In [1]: import numpy as np

In [2]: np.set_printoptions(precision=3, suppress=True, linewidth=120, floatmode="fixed")

In [3]: W0 = np.loadtxt("x.csv", delimiter=",")

In [4]: W0
Out[4]: 
array([[ 0.000,  0.000,  1.000, -3.000, -3.000],
       [ 0.000,  0.000,  0.000,  1.000, -3.000],
       [ 1.000,  0.000,  0.000,  0.000,  1.000],
       [-3.000,  1.000,  0.000,  0.000,  0.000],
       [-3.000, -3.000,  1.000,  0.000,  0.000]])

In [5]: rng = np.random.default_rng(8)

In [6]: labels = rng.permutation(5)

In [7]: labels
Out[7]: array([3, 0, 1, 2, 4])

In [8]: other = W0[labels][:, labels]

In [9]: np.sort(np.abs(np.linalg.eigvals(other)))
Out[9]: array([0.146, 2.606, 2.779, 4.606, 4.925])

In [10]: np.allclose(other, W0)
Out[10]: False

In [11]: Uu, sv, Vh = np.linalg.svd(W0)

In [12]: np.argmax(sv[:-1] / (sv[1:] + 1e-6)) + 1
Out[12]: np.int64(4)

In [13]: other = Uu[:, :4] @ np.diag(sv[:4]) @ Vh[:4]

In [14]: other
Out[14]: 
array([[-0.001, -0.002,  0.991, -3.002, -3.001],
       [-0.002, -0.008, -0.033,  0.992, -3.002],
       [ 0.991, -0.033, -0.128, -0.033,  0.991],
       [-3.002,  0.992, -0.033, -0.008, -0.002],
       [-3.001, -3.002,  0.991, -0.002, -0.001]])

In [15]: np.round(np.linalg.norm(W0 - other, 2), 3), round(sv[4], 3)
Out[15]: (np.float64(0.146), np.float64(0.146))

In [16]: np.linalg.matrix_rank(W0, rtol=0.05)
Out[16]: np.int64(4)

In [17]: np.linalg.matrix_rank(other)
Out[17]: np.int64(4)

In [18]: print(round(np.linalg.norm(W0 - other) / np.linalg.norm(W0), 3))
0.019

In [19]: Uu, sv, Vh = np.linalg.svd(other)

In [20]: evecs = Vh[:(sv > 1e-8).sum()]

In [21]: vec = other[0] + 3 * other[1] + rng.integers(2) * np.eye(5)[2]

In [22]: vec
Out[22]: array([ -0.008,  -0.028,   0.892,  -0.028, -12.008])

In [23]: round(float(np.linalg.norm(vec - evecs.T @ evecs @ vec)), 3)
Out[23]: 0.0

In [24]: print(np.linalg.matrix_rank(np.vstack([other, vec])))
4

In [25]: evecs.T @ evecs
Out[25]: 
array([[ 0.995, -0.016, -0.064, -0.016, -0.005],
       [-0.016,  0.942, -0.225, -0.058, -0.016],
       [-0.064, -0.225,  0.125, -0.225, -0.064],
       [-0.016, -0.058, -0.225,  0.942, -0.016],
       [-0.005, -0.016, -0.064, -0.016,  0.995]])

In [26]: X = np.load("block14.npy")

In [27]: X
Out[27]: 
array([[  1,  -4,  16, -64],
       [  1,  -3,   9, -27],
       [  1,  -2,   4,  -8],
       [  1,  -1,   1,  -1],
       [  1,   0,   0,   0],
       [  1,   1,   1,   1],
       [  1,   2,   4,   8],
       [  1,   3,   9,  27]])

In [28]: P = X @ np.linalg.solve(X.T @ X, X.T)

In [29]: np.linalg.matrix_rank(np.eye(8) - P)
Out[29]: np.int64(4)

In [30]: np.diag(P)
Out[30]: array([0.894, 0.374, 0.418, 0.314, 0.314, 0.418, 0.374, 0.894])

In [31]: np.allclose(P @ P, P)
Out[31]: True

In [32]: round(float(np.trace(P)), 3)
Out[32]: 4.0

In [33]: other = np.array([[2, 3, 7, 1, 2, 6, -7],
    ...:     [-3, 5, 2, 8, -3, 5, -6],
    ...:     [-8, -4, 6, -4, 5, 9, 8],
    ...:     [9, -3, 7, -4, -3, -1, -7],
    ...:     [-6, 7, -9, -3, -8, -8, -4],
    ...:     [-2, 3, 2, 5, 1, 1, 6],
    ...:     [3, -4, -6, -5, -8, -8, -3]])

In [34]: A = np.tril(other)

In [35]: A
Out[35]: 
array([[ 2,  0,  0,  0,  0,  0,  0],
       [-3,  5,  0,  0,  0,  0,  0],
       [-8, -4,  6,  0,  0,  0,  0],
       [ 9, -3,  7, -4,  0,  0,  0],
       [-6,  7, -9, -3, -8,  0,  0],
       [-2,  3,  2,  5,  1,  1,  0],
       [ 3, -4, -6, -5, -8, -8, -3]])

In [36]: print(np.linalg.matrix_rank(A, rtol=0.1))
6

In [37]: np.linalg.cond(A) > 100
Out[37]: np.True_

In [38]: round(np.log10(np.linalg.cond(A)))
Out[38]: 3

In [39]: np.argsort(-np.linalg.norm(A, axis=0).round(6), kind="stable")[:3]
Out[39]: array([0, 2, 4])

In [40]: print(np.abs(np.linalg.svd(A)[2][-1]))
[0.014 0.009 0.026 0.072 0.059 0.353 0.930]

In [41]: Uu, sv, Vh = np.linalg.svd(A, full_matrices=False)

In [42]: np.abs(Uu[:, 0]).round(6).argmax()
Out[42]: np.int64(4)

In [43]: np.round(Uu.T @ Uu, 3) + 0
Out[43]: 
array([[1.000, 0.000, 0.000, 0.000, 0.000, 0.000, 0.000],
       [0.000, 1.000, 0.000, 0.000, 0.000, 0.000, 0.000],
       [0.000, 0.000, 1.000, 0.000, 0.000, 0.000, 0.000],
       [0.000, 0.000, 0.000, 1.000, 0.000, 0.000, 0.000],
       [0.000, 0.000, 0.000, 0.000, 1.000, 0.000, 0.000],
       [0.000, 0.000, 0.000, 0.000, 0.000, 1.000, 0.000],
       [0.000, 0.000, 0.000, 0.000, 0.000, 0.000, 1.000]])

In [44]: sv
Out[44]: array([19.336, 16.564, 10.259,  6.293,  4.065,  2.323,  0.029])

In [45]: w1 = np.array([[1, 4, 9, 5],
    ...:     [5, 2, 9, 2],
    ...:     [8, 1, 0, 2],
    ...:     [0, 3, 6, 2],
    ...:     [7, 8, 1, 5],
    ...:     [9, 7, 6, 8],
    ...:     [2, 8, 6, 5]])

In [46]: beta = np.array([0, -5, 2, -2])

In [47]: act = np.maximum(A @ w1 + beta, 0)

In [48]: (act > 0).astype(int)
Out[48]: 
array([[1, 1, 1, 1],
       [1, 0, 1, 0],
       [1, 0, 0, 0],
       [1, 1, 1, 1],
       [0, 0, 0, 0],
       [1, 1, 1, 1],
       [0, 0, 0, 0]])

In [49]: C = np.array([[7, 4], [2, 2], [-2, -7], [-7, -1]])

In [50]: w1 @ C
Out[50]: 
array([[-38, -56],
       [  7, -41],
       [ 44,  32],
       [-20, -38],
       [ 28,  32],
       [  9,   0],
       [-17, -23]])

In [51]: act @ C
Out[51]: 
array([[ -76, -134],
       [ 114,  -52],
       [ 140,   80],
       [  25,  -27],
       [   0,    0],
       [ 122, -127],
       [   0,    0]])

In [52]: (act @ C).round(6).argmax(axis=1)
Out[52]: array([0, 0, 0, 0, 0, 0, 0])

In [53]: labels = rng.permutation(7)

In [54]: labels
Out[54]: array([6, 3, 5, 0, 1, 2, 4])

In [55]: other = A[labels][:, labels]

In [56]: np.trace(other)
Out[56]: np.int64(-1)

In [57]: round(float(np.linalg.det(other)), 3), round(float(np.linalg.det(A[labels])), 3)
Out[57]: (-5760.0, 5760.0)

In [58]: f = np.array([2, 0, 2, 3, 2, 3, -3])

In [59]: other = A + np.outer(f, np.eye(7)[3])

In [60]: print(np.linalg.matrix_rank(np.linalg.inv(other) - np.linalg.inv(A), tol=1e-8))
1

In [61]: print(other)
[[ 2.000  0.000  0.000  2.000  0.000  0.000  0.000]
 [-3.000  5.000  0.000  0.000  0.000  0.000  0.000]
 [-8.000 -4.000  6.000  2.000  0.000  0.000  0.000]
 [ 9.000 -3.000  7.000 -1.000  0.000  0.000  0.000]
 [-6.000  7.000 -9.000 -1.000 -8.000  0.000  0.000]
 [-2.000  3.000  2.000  8.000  1.000  1.000  0.000]
 [ 3.000 -4.000 -6.000 -8.000 -8.000 -8.000 -3.000]]

In [62]: round(float(np.linalg.det(other) / np.linalg.det(A)), 3), round(float(1 + np.linalg.solve(A, f)[3]), 3)
Out[62]: (5.667, 5.667)

In [63]: print(np.linalg.matrix_rank(other - A))
1

In [64]: mat = np.load("test4.npy")

In [65]: mat
Out[65]: 
array([[ 4,  2, -1,  0,  2,  6, -1, -2,  2],
       [ 2, -2,  0,  4,  6,  3,  5, -1,  0],
       [-1,  0, -6,  3,  0, -2,  1, -4, -3],
       [ 0,  4,  3, -2, -2, -5,  3, -3,  0],
       [ 2,  6,  0, -2,  6, -3,  6,  2,  4],
       [ 6,  3, -2, -5, -3,  4,  5,  2, -3],
       [-1,  5,  1,  3,  6,  5, -2, -6,  3],
       [-2, -1, -4, -3,  2,  2, -6, -2, -4],
       [ 2,  0, -3,  0,  4, -3,  3, -4,  0]])

In [66]: labels = rng.permutation(9)

In [67]: print(labels)
[8 6 0 5 3 7 1 4 2]

In [68]: other = mat[labels][:, labels]

In [69]: np.sort(np.abs(np.linalg.eigvals(other)))
Out[69]: array([ 0.319,  3.468,  4.044,  6.842,  9.311, 10.750, 12.125, 14.759, 16.112])

In [70]: np.allclose(other, mat)
Out[70]: False

In [71]: other = np.array([[3, 3], [1, 2]])

In [72]: M = np.tile(other, (2, 2))

In [73]: print(M)
[[3 3 3 3]
 [1 2 1 2]
 [3 3 3 3]
 [1 2 1 2]]

In [74]: rk = np.linalg.matrix_rank(M)

In [75]: print(rk)
2

In [76]: null = np.linalg.svd(M)[2][rk:].T

In [77]: np.round(null @ null.T, 3) + 0
Out[77]: 
array([[ 0.500,  0.000, -0.500,  0.000],
       [ 0.000,  0.500,  0.000, -0.500],
       [-0.500,  0.000,  0.500,  0.000],
       [ 0.000, -0.500,  0.000,  0.500]])

In [78]: print([int(np.linalg.matrix_rank(M[:, :j + 1])) for j in range(4)])
[1, 2, 2, 2]

In [79]: print(round(np.linalg.eigvalsh(W0).min(), 3))
-4.925

In [80]: np.all(np.linalg.eigvalsh(W0) > 0)
Out[80]: np.False_

In [81]: [round(float(np.linalg.det(W0[:i, :i])), 2) + 0 for i in range(1, 6)]
Out[81]: [0.0, 0.0, 0.0, 1.0, 24.0]

In [82]: Uu, sv, Vh = np.linalg.svd(M)

In [83]: sv.round(3) + 0
Out[83]: array([9.508, 1.262, 0.000, 0.000])

In [84]: other = Uu[:, :2] @ np.diag(sv[:2]) @ Vh[:2]

In [85]: np.linalg.matrix_rank(other)
Out[85]: np.int64(2)

In [86]: np.linalg.matrix_rank(M, rtol=0.05)
Out[86]: np.int64(2)

In [87]: round(float(np.linalg.norm(M - other, 2)), 3), round(float(sv[2]), 3)
Out[87]: (0.0, 0.0)

In [88]: feats = np.loadtxt("sample5.csv", delimiter=",")

In [89]: print(feats)
[[0.250 0.250 0.000 0.250 0.250]
 [0.333 0.333 0.000 0.333 0.000]
 [0.000 0.000 1.000 0.000 0.000]
 [0.000 0.000 0.250 0.500 0.250]
 [0.000 0.000 0.000 0.000 1.000]]

In [90]: Uu, sv, Vh = np.linalg.svd(feats)

In [91]: sv.round(3) + 0
Out[91]: array([1.118, 1.013, 0.745, 0.356, 0.000])

In [92]: np.argmax(sv[:-1] / (sv[1:] + 1e-6)) + 1
Out[92]: np.int64(4)

In [93]: other = Uu[:, :4] @ np.diag(sv[:4]) @ Vh[:4]

In [94]: round(float(np.linalg.norm(feats - other, 2)), 3), np.round(sv[4], 3)
Out[94]: (0.0, np.float64(0.0))

In [95]: print(np.linalg.matrix_rank(feats, rtol=0.05))
4

In [96]: round(float(np.linalg.norm(feats - other) / np.linalg.norm(feats)), 3)
Out[96]: 0.0

In [97]: f = np.array([0, -2, 0])

In [98]: print(np.correlate(feats[2], feats[4], "full"))
[0.000 0.000 1.000 0.000 0.000 0.000 0.000 0.000 0.000]

In [99]: Uu, sv, Vh = np.linalg.svd(feats)

In [100]: evecs = Vh[:(sv > 1e-8).sum()]

In [101]: vec = feats[4] + 3 * feats[2] + rng.integers(2) * np.eye(5)[2]

In [102]: vec
Out[102]: array([0.000, 0.000, 4.000, 0.000, 1.000])

In [103]: np.round(np.linalg.norm(vec - evecs.T @ evecs @ vec), 3)
Out[103]: np.float64(0.0)

In [104]: np.allclose(evecs.T @ evecs @ vec, vec)
Out[104]: True

In [105]: np.diag(evecs.T @ evecs)
Out[105]: array([0.500, 0.500, 1.000, 1.000, 1.000])

In [106]: np.unique(feats.round(6), axis=0).shape
Out[106]: (5, 5)

In [107]: np.allclose(feats[:-1].T @ np.linalg.lstsq(feats[:-1].T, feats[-1])[0], feats[-1])
Out[107]: True

In [108]: print(np.round(feats @ np.linalg.pinv(feats) @ feats, 3) + 0)
[[0.250 0.250 0.000 0.250 0.250]
 [0.333 0.333 0.000 0.333 0.000]
 [0.000 0.000 1.000 0.000 0.000]
 [0.000 0.000 0.250 0.500 0.250]
 [0.000 0.000 0.000 0.000 1.000]]

In [109]: arr = np.load("data.npy")

In [110]: arr
Out[110]: 
array([[ 23.861,  -6.193,  -5.897,  29.860,  -0.153,  -0.199,   0.044,   5.817],
       [ -6.969,   2.832,  -7.107,   0.023,   0.034,  -0.104,  15.010, -13.075],
       [ 30.031,  -9.149,   2.781,  26.969,   0.118,   0.057, -17.869,  20.948],
       [-32.858,   9.086,   2.906, -35.959,  -0.075,   0.041,   8.881, -14.863]])

In [111]: vals, evecs = np.linalg.eigh(W0)

In [112]: vec = np.array([2, -2, 9, 0, -2])

In [113]: vec @ W0 @ vec
Out[113]: np.float64(0.0)

In [114]: print(np.linalg.eigvalsh(W0[1:, 1:]))
[-3.303 -0.303  0.303  3.303]

In [115]: evecs * np.maximum(vals, 0) @ evecs.T
Out[115]: 
array([[ 2.129,  0.389,  0.253, -1.527, -1.451],
       [ 0.389,  1.484, -0.378,  0.459, -1.527],
       [ 0.253, -0.378,  0.303, -0.378,  0.253],
       [-1.527,  0.459, -0.378,  1.484,  0.389],
       [-1.451, -1.527,  0.253,  0.389,  2.129]])

In [116]: evecs * np.abs(vals) @ evecs.T
Out[116]: 
array([[ 4.259,  0.779, -0.494, -0.053,  0.099],
       [ 0.779,  2.969, -0.756, -0.082, -0.053],
       [-0.494, -0.756,  0.607, -0.756, -0.494],
       [-0.053, -0.082, -0.756,  2.969,  0.779],
       [ 0.099, -0.053, -0.494,  0.779,  4.259]])

In [117]: (np.sign(evecs[:, -1].round(6)) == np.sign(evecs[0, -1].round(6))).astype(int)
Out[117]: array([1, 1, 0, 0, 0])
